% ipython --no-banner

In [1]: import numpy as np

In [2]: from numpy import linalg as LA

In [3]: np.set_printoptions(suppress=True, linewidth=200)

In [4]: rnd = lambda a: np.round(a, 1) + 0

In [5]: f = np.array([0, 1, 2, 1, 2, 1, -2, 2, 2, -2, 2, 2])

In [6]: rng = np.random.default_rng(559578)

In [7]: X = np.outer(rng.normal(size=23), f) + 0.1 * rng.normal(size=(23, 12))

In [8]: rnd(X)
Out[8]: 
array([[ 0.1,  0.2,  0.5, -0.1,  0.4,  0. , -0.3,  0.5,  0.4, -0.4,  0.5,  0.5],
       [ 0. ,  0.5,  1.2,  0.7,  1.1,  0.7, -1.2,  1.3,  1.3, -1.2,  1.1,  1.3],
       [ 0.2,  1.4,  2.7,  1.3,  2.9,  1.5, -2.9,  2.8,  2.8, -2.8,  2.7,  2.6],
       [-0.1, -0.5, -1. , -0.4, -0.9, -0.4,  0.9, -0.9, -0.8,  0.8, -0.7, -0.7],
       [ 0.1,  0.5,  1. ,  0.5,  1.2,  0.4, -1.1,  1.2,  1. , -1. ,  1. ,  0.8],
       [ 0. ,  0.2,  0.5,  0.1,  0.3,  0.1, -0.3,  0.5,  0.5, -0.4,  0.4,  0.5],
       [ 0. ,  0.4,  1.3,  0.6,  1.3,  0.6, -1.2,  1.1,  1.1, -1.2,  1.2,  1.1],
       [ 0.1,  1.3,  2.6,  1.3,  2.6,  1.3, -2.7,  2.7,  2.7, -2.7,  2.7,  2.5],
       [ 0.1,  0.4,  0.3,  0.3,  0.4,  0.3, -0.2,  0.2,  0.3, -0.2,  0.3,  0.2],
       [-0.1, -0.3, -0.5, -0.3, -0.6, -0.4,  0.5, -0.5, -0.4,  0.5, -0.6, -0.6],
       [ 0.1, -0.8, -1.4, -0.7, -1.4, -0.5,  1.3, -1.3, -1.3,  1.3, -1.4, -1.4],
       [ 0. , -2.4, -4.9, -2.3, -4.8, -2.5,  4.8, -4.9, -4.8,  4.8, -4.8, -4.7],
       [ 0. ,  0. ,  0.4,  0.1,  0.4,  0.3, -0.5,  0.4,  0.5, -0.6,  0.4,  0.2],
       [ 0.1, -0.8, -1.2, -0.7, -1.5, -0.9,  1.5, -1.5, -1.4,  1.5, -1.5, -1.3],
       [ 0. ,  1.1,  1.9,  1.1,  2.2,  0.9, -2.2,  2.2,  2.2, -2.2,  2.3,  2.3],
       [-0.1, -1.7, -3.3, -1.7, -3.4, -1.6,  3. , -3.3, -3.4,  3.4, -3.2, -3.4],
       [ 0. ,  0.6,  1.6,  0.8,  1.4,  0.9, -1.7,  1.5,  1.6, -1.6,  1.7,  1.4],
       [ 0. ,  0.3,  0.6,  0.5,  0.6,  0.3, -0.6,  0.6,  0.7, -0.7,  0.6,  0.5],
       [ 0.1, -1.9, -4. , -1.9, -3.9, -2. ,  3.9, -3.9, -3.8,  3.7, -3.8, -3.8],
       [ 0. ,  0. ,  0.1,  0. ,  0.3,  0. ,  0. ,  0.2,  0.2, -0.1,  0. ,  0.1],
       [ 0.1,  1.5,  2.9,  1.5,  3.1,  1.4, -2.9,  2.9,  3. , -2.9,  3. ,  3. ],
       [ 0. , -2. , -4. , -1.9, -3.9, -2. ,  3.9, -3.9, -3.9,  3.8, -4.1, -3.7],
       [-0.1,  0.1,  0.2,  0.2,  0.2,  0.2, -0.3,  0.2,  0.4, -0.3,  0.4,  0.5]])

In [9]: vec = np.array([1, 3, 2, 1, 3, 2, 0, 3, 3, 1, 1, 0])

In [10]: y = X @ vec

In [11]: beta, lr = np.zeros(12), 1 / LA.norm(X, 2) ** 2

In [12]: for i in range(10):
    ...:     beta -= lr * X.T @ (X @ beta - y)
    ...:     if i % 2 == 0: print(i, round(LA.norm(X @ beta - y), 1))
    ...: 
0 2.2
2 2.2
4 2.2
6 2.2
8 2.2

In [13]: rnd(beta)
Out[13]: array([ 0. ,  0.8,  1.6,  0.8,  1.6,  0.8, -1.6,  1.6,  1.6, -1.6,  1.6,  1.6])

In [14]: rnd(LA.cond(X))
Out[14]: np.float64(161.1)

In [15]: U, sv, vt = LA.svd(X)

In [16]: np.argmax(sv[:-1] / (sv[1:] + 1e-6)) + 1
Out[16]: np.int64(1)

In [17]: B = U[:, :1] @ np.diag(sv[:1]) @ vt[:1]

In [18]: rnd(np.abs(X - B).max())
Out[18]: np.float64(0.3)

In [19]: LA.matrix_rank(X, rtol=0.05)
Out[19]: np.int64(1)

In [20]: LA.matrix_rank(B)
Out[20]: np.int64(1)

In [21]: rnd(LA.norm(X - B, 2)), rnd(sv[1])
Out[21]: (np.float64(0.7), np.float64(0.7))

In [22]: rnd(np.abs(LA.svd(X)[2][-1]))
Out[22]: array([0.1, 0.2, 0.1, 0.2, 0.1, 0.1, 0.5, 0.4, 0.2, 0.4, 0.4, 0.2])

In [23]: np.argsort(-LA.norm(X, axis=0).round(6), kind="stable")[:3]
Out[23]: array([ 4,  7, 10])

In [24]: LA.matrix_rank(X, rtol=0.1)
Out[24]: np.int64(1)

In [25]: B = np.c_[X[:, :11] @ np.array([[0, 1, 0, 0, 0, 2, 1, 2, 1, 0, 1],
    ...:     [2, 1, 2, 2, 1, 1, 0, 0, 2, 0, 1],
    ...:     [1, 0, 2, 1, 1, 2, 0, 1, 0, 1, 2],
    ...:     [2, 0, 0, 0, 2, 0, 0, 2, 1, 2, 1],
    ...:     [2, 1, 0, 0, 0, 0, 0, 0, 2, 1, 1],
    ...:     [1, 2, 0, 1, 2, 2, 1, 1, 2, 1, 0],
    ...:     [1, 0, 2, 1, 1, 0, 0, 2, 1, 2, 2],
    ...:     [1, 1, 2, 2, 0, 0, 1, 0, 1, 0, 0],
    ...:     [1, 1, 2, 1, 2, 0, 1, 0, 0, 1, 1],
    ...:     [1, 0, 1, 0, 1, 2, 2, 0, 0, 0, 2],
    ...:     [0, 1, 2, 0, 2, 2, 2, 2, 2, 1, 1]]), np.array([-3, -6, -3, -6, -4, -7, -6, -6, -1, -2, -7, 0, -1, -7, -9, -7, 4, -2, -1, 2, -2, -6, 3])]

In [26]: rnd(B)
Out[26]: 
array([[  1.7,   2.2,   3.4,   2.1,   1.7,   1.9,   1.3,   1.1,   2.5,   1.1,   1.3,  -3. ],
       [  6.7,   6.7,   7.2,   5.6,   7. ,   4.2,   3.1,   3.4,   7.7,   4.5,   2.3,  -6. ],
       [ 15.3,  15.8,  16.5,  12.6,  15.2,  10.1,   7.3,   6.8,  18.4,   9.5,   5.4,  -3. ],
       [ -5. ,  -4.7,  -5.3,  -4.2,  -4.6,  -3.4,  -1.9,  -2.1,  -5.6,  -2.9,  -2. ,  -6. ],
       [  6. ,   5.9,   6.3,   4.7,   5.5,   3.6,   2.9,   2.4,   7. ,   3.4,   2.1,  -4. ],
       [  2. ,   2.1,   3.1,   2.1,   2.2,   1.3,   1.1,   1. ,   2.3,   1.4,   1. ,  -7. ],
       [  6.4,   6.4,   6.8,   4.9,   6.5,   4.4,   2.9,   3.3,   7.6,   4.4,   2.6,  -6. ],
       [ 14.2,  14.6,  15.7,  11.8,  14.4,   9.2,   6.7,   6.8,  17.2,   9.2,   5. ,  -6. ],
       [  2.9,   2.3,   2.3,   2. ,   2.6,   1.9,   0.9,   1.5,   3.2,   1.7,   1.4,  -1. ],
       [ -3.1,  -3.2,  -3.1,  -2.4,  -3. ,  -2.4,  -1.5,  -1.8,  -4. ,  -2. ,  -1.3,  -2. ],
       [ -7.6,  -7.2,  -8.5,  -6.1,  -7.4,  -4.6,  -3.3,  -3.3,  -8.8,  -4.7,  -3. ,  -7. ],
       [-26.4, -26.6, -29. , -21.9, -26.3, -17. , -12. , -11.9, -31.3, -16.7,  -9.6,   0. ],
       [  1.7,   2.4,   2. ,   1.6,   2. ,   1.1,   0.9,   0.8,   2.4,   1.3,   0.2,  -1. ],
       [ -8. ,  -8.4,  -8.4,  -6.6,  -8. ,  -4.7,  -3.7,  -3.2, -10. ,  -4.9,  -2.1,  -7. ],
       [ 11.8,  12. ,  12.9,   9.5,  11.8,   7.2,   5.7,   5.5,  14.3,   7.6,   4.2,  -9. ],
       [-18.8, -18.3, -20.4, -15.3, -18.3, -11.4,  -8. ,  -9. , -21.9, -12.3,  -7.3,  -7. ],
       [  7.8,   8.6,   8.8,   6.5,   8.7,   5.8,   4.2,   4.1,   9.7,   5.3,   2.6,   4. ],
       [  3.8,   3.5,   3.9,   2.9,   3.9,   2.1,   1.4,   2.1,   4.3,   2.7,   1.5,  -2. ],
       [-21.5, -21.2, -23.4, -17.5, -21.4, -14.1, -10. ,  -9.6, -25. , -13.5,  -8.2,  -1. ],
       [  0.8,   0.7,   0.9,   0.7,   0.4,   0.1,   0.3,   0. ,   0.7,   0.5,   0.4,   2. ],
       [ 16.6,  16.4,  17.9,  13.3,  16.4,  10.5,   7.5,   7.6,  19.6,  10.6,   6.3,  -2. ],
       [-21.6, -21.8, -23.9, -17.7, -21.9, -14.5, -10.4, -10.1, -25.9, -13.8,  -8.2,  -6. ],
       [  1.2,   1.5,   1.5,   1. ,   1.8,   0.9,   0.9,   0.7,   1.7,   1. ,   0.2,   3. ]])

In [27]: rnd(LA.norm(B - X @ LA.lstsq(X, B)[0], axis=0))
Out[27]: array([ 0. ,  0. ,  0. ,  0. ,  0. ,  0. ,  0. ,  0. ,  0. ,  0. ,  0. , 17.4])

In [28]: LA.matrix_rank(np.c_[X, B])
Out[28]: np.int64(13)
